In [1]: import numpy as np

In [2]: import numpy.linalg as la

In [3]: np.set_printoptions(precision=2, suppress=True, linewidth=120, floatmode="fixed")

In [4]: rng = np.random.default_rng(7323)

In [5]: labels = rng.integers(0, 3, 5)

In [6]: X = np.triu((labels[:, None] == labels) & (rng.random((5, 5)) < 0.8), 1).astype(int)

In [7]: X += X.T

In [8]: print(X)
[[0 1 0 1 0]
 [1 0 1 1 0]
 [0 1 0 1 0]
 [1 1 1 0 0]
 [0 0 0 0 0]]

In [9]: ev, evecs = la.eigh(X)

In [10]: print(np.round(evecs.T @ X @ evecs, 2) + 0)
[[-1.56  0.00  0.00  0.00  0.00]
 [ 0.00 -1.00  0.00  0.00  0.00]
 [ 0.00  0.00  0.00  0.00  0.00]
 [ 0.00  0.00  0.00  0.00  0.00]
 [ 0.00  0.00  0.00  0.00  2.56]]

In [11]: print((ev > 1e-8).sum(), (ev < -1e-8).sum())
1 2

In [12]: print(np.round(evecs @ np.diag(ev) @ evecs.T, 2) + 0)
[[0.00 1.00 0.00 1.00 0.00]
 [1.00 0.00 1.00 1.00 0.00]
 [0.00 1.00 0.00 1.00 0.00]
 [1.00 1.00 1.00 0.00 0.00]
 [0.00 0.00 0.00 0.00 0.00]]

In [13]: print(np.abs(evecs[:, -1]).round(6).argmax())
1

In [14]: print(np.abs(evecs[:, -1]))
[0.44 0.56 0.44 0.56 0.00]

In [15]: print(np.round(la.eigvalsh(X @ X), 2) + 0)
[0.00 0.00 1.00 2.44 6.56]

In [16]: C = 5 * np.array([[0.4, -0.9, 1.8, 0.9, 0.4, -0.7, 1.3, -0.1],
    ...:     [-0.1, -0.3, 0.3, -0.7, -2.0, 1.1, 0.2, 0.8],
    ...:     [0.3, 0.3, 1.6, 0.9, 0.3, 0.2, 0.3, -1.6]])

In [17]: labels = rng.integers(0, 3, 29)

In [18]: K = C[labels] + rng.normal(size=(29, 8))

In [19]: print(K)
[[  0.15   1.01   8.42   5.58   1.99   0.94   2.07 -10.41]
 [  0.99   1.07   8.55   5.33   1.42   1.65   1.82  -9.86]
 [  1.37  -5.32   8.90   4.82   3.08  -3.64   6.36  -0.03]
 [ -0.27   0.20   1.69  -3.32 -10.16   4.45   1.80   4.15]
 [  3.36  -5.04   8.01   4.64  -0.47  -4.01   8.43  -1.51]
 [  1.92   0.80   8.71   3.94   1.50   0.96   1.59  -8.14]
 [  1.72  -2.86   9.88   6.10   1.90  -3.71   6.73  -0.37]
 [  0.07   1.14   7.82   5.27   2.01   0.65   0.53  -7.04]
 [ -1.65  -0.85   2.02  -2.32 -11.14   5.32   0.05   5.79]
 [  1.43   2.60   6.77   5.30   0.51   0.60   0.38  -9.14]
 [  1.59   0.51   1.66  -3.95 -12.11   6.92  -0.41   4.04]
 [ -1.39   0.21   2.07  -4.67 -10.54   5.47   0.88   2.40]
 [  2.22   2.48   9.81   3.22   1.57   0.97   0.02  -7.87]
 [  1.41  -3.90   8.76   4.99   1.14  -4.40   7.96  -1.42]
 [  1.19   1.55   9.04   3.76   0.92   0.02   0.67  -9.08]
 [ -0.64  -2.07   2.96  -3.14  -9.58   5.88   0.90   5.41]
 [  1.70   0.26   9.17   4.86   1.71   1.36   2.32  -7.99]
 [  2.01   1.66   7.08   3.86   0.98   1.52   1.87  -7.62]
 [  2.83   0.24   9.25   3.14   1.45   1.89   2.22  -7.48]
 [ -0.67  -2.58   0.43  -3.51 -10.41   5.34  -0.53   3.32]
 [  1.86   1.04   7.98   3.47   1.84   1.50   1.57  -9.71]
 [  3.18   2.33   9.02   3.84   0.09   1.86   1.18  -8.91]
 [ -0.66  -1.71   0.89  -4.03  -8.63   5.32  -0.60   5.05]
 [  1.56   2.36   8.47   5.63  -0.43  -0.13   1.30  -7.25]
 [  1.32  -3.33   7.54   3.48   3.48  -3.37   6.95   0.05]
 [ -0.04   0.87   6.43   5.02   1.22   1.34   1.54  -7.46]
 [ -0.91  -1.19   0.95  -4.00  -9.79   5.20   1.59   3.39]
 [  1.18  -3.77   7.28   5.45   1.65  -4.58   5.47  -0.46]
 [ -0.55  -1.27   2.23  -4.24  -9.78   6.26   0.94   2.24]]

In [20]: Y = np.c_[K[:, :2] @ np.array([[-1, -3], [1, -3]]), np.array([0, 1, 1, 2, 5, 5, 0, 4, 5, 2, 5, 4, 0, 3, 3, 1, 0, 3, 5, 2, 5, 0, 4, 2, 4, 4, 2, 1, 0])]

In [21]: print(Y)
[[  0.86  -3.49   0.00]
 [  0.08  -6.19   1.00]
 [ -6.70  11.86   1.00]
 [  0.46   0.22   2.00]
 [ -8.41   5.04   5.00]
 [ -1.12  -8.17   5.00]
 [ -4.57   3.42   0.00]
 [  1.08  -3.64   4.00]
 [  0.80   7.52   5.00]
 [  1.17 -12.07   2.00]
 [ -1.08  -6.29   5.00]
 [  1.60   3.55   4.00]
 [  0.26 -14.11   0.00]
 [ -5.31   7.47   3.00]
 [  0.35  -8.22   3.00]
 [ -1.43   8.11   1.00]
 [ -1.44  -5.87   0.00]
 [ -0.34 -11.01   3.00]
 [ -2.59  -9.22   5.00]
 [ -1.90   9.75   2.00]
 [ -0.82  -8.67   5.00]
 [ -0.85 -16.54   0.00]
 [ -1.05   7.13   4.00]
 [  0.80 -11.78   2.00]
 [ -4.65   6.02   4.00]
 [  0.90  -2.50   4.00]
 [ -0.28   6.30   2.00]
 [ -4.94   7.77   1.00]
 [ -0.72   5.45   0.00]]

In [22]: print(la.matrix_rank(Y))
3
